$ python -q
>>> import numpy as np
>>> from numpy import linalg as LA
>>> np.set_printoptions(suppress=True, linewidth=140)
>>> W0 = np.load("sample17.npy")
>>> W0
array([[-2.1, -2.1,  2.2],
       [-2. , -2.1,  2. ],
       [-2.2, -1.9,  2.1],
       [-2.1, -2.1,  2. ],
       [-2. , -2. ,  2.1],
       [-2.1, -2.1,  2.2],
       [-1.9, -2. ,  1.7],
       [-1.9, -1.9,  1.8],
       [-2.2, -2. ,  2.1],
       [-2. , -2. ,  2.2],
       [ 0.9, -0.1, -1.1],
       [ 1.1,  0. , -1.1],
       [ 1. ,  0. , -0.8],
       [ 1.2, -0.3, -1. ],
       [ 1. ,  0. , -1.1],
       [ 0.9, -0.1, -0.9],
       [ 1. , -0.1, -1. ],
       [ 1.2,  0. , -1.1],
       [ 0.8, -0.1, -0.8],
       [ 1.1,  0. , -1. ]])
>>> # row 5 repeats row 0
>>> gram = W0.T @ W0
>>> LA.matrix_rank(gram)
np.int64(3)
>>> round(np.trace(gram), 1), np.round((W0 ** 2).sum(), 1)
(np.float64(145.5), np.float64(145.5))
>>> np.round(np.diag(gram), 1)
array([52.7, 41. , 51.8])
>>> np.round(LA.svd(W0, compute_uv=False) ** 2, 1)
array([138.3,   7.1,   0.1])
>>> np.allclose(gram, gram.T)
True
>>> (W0 @ W0.T).shape
(20, 20)
>>> Z = W0[[5, 14]].astype(float)
>>> for _ in range(7):
...     labels = LA.norm(W0[:, None] - Z, axis=-1).argmin(axis=1)
...     Z = np.array([W0[labels == j].mean(axis=0) for j in range(2)])
... 
>>> labels
array([0, 0, 0, 0, 0, 0, 0, 0, 0, 0, 1, 1, 1, 1, 1, 1, 1, 1, 1, 1])
>>> np.abs(Z[1] - Z[0]).argmax()
np.int64(0)
>>> np.bincount(labels)
array([10, 10])
>>> gram = np.cov(W0, rowvar=False)
>>> np.round(np.median(W0, axis=0), 1)
array([-0.5, -1.1,  0.4])
>>> np.round(LA.eigvalsh(gram)[::-1], 1) + 0
array([5.9, 0. , 0. ])
>>> np.argsort(-W0.std(axis=0).round(6), kind="stable")
array([0, 2, 1])
>>> np.round(np.corrcoef(W0.T), 1)
array([[ 1.,  1., -1.],
       [ 1.,  1., -1.],
       [-1., -1.,  1.]])
>>> np.round(np.polyfit(W0[:, 0], W0[:, 1], 1), 1)
array([ 0.6, -0.7])
>>> gram.round(1)
array([[ 2.5,  1.6, -2.5],
       [ 1.6,  1. , -1.6],
       [-2.5, -1.6,  2.4]])
>>> round(float(np.corrcoef(W0[:, 0], W0[:, 1])[0, 1]), 1)
1.0
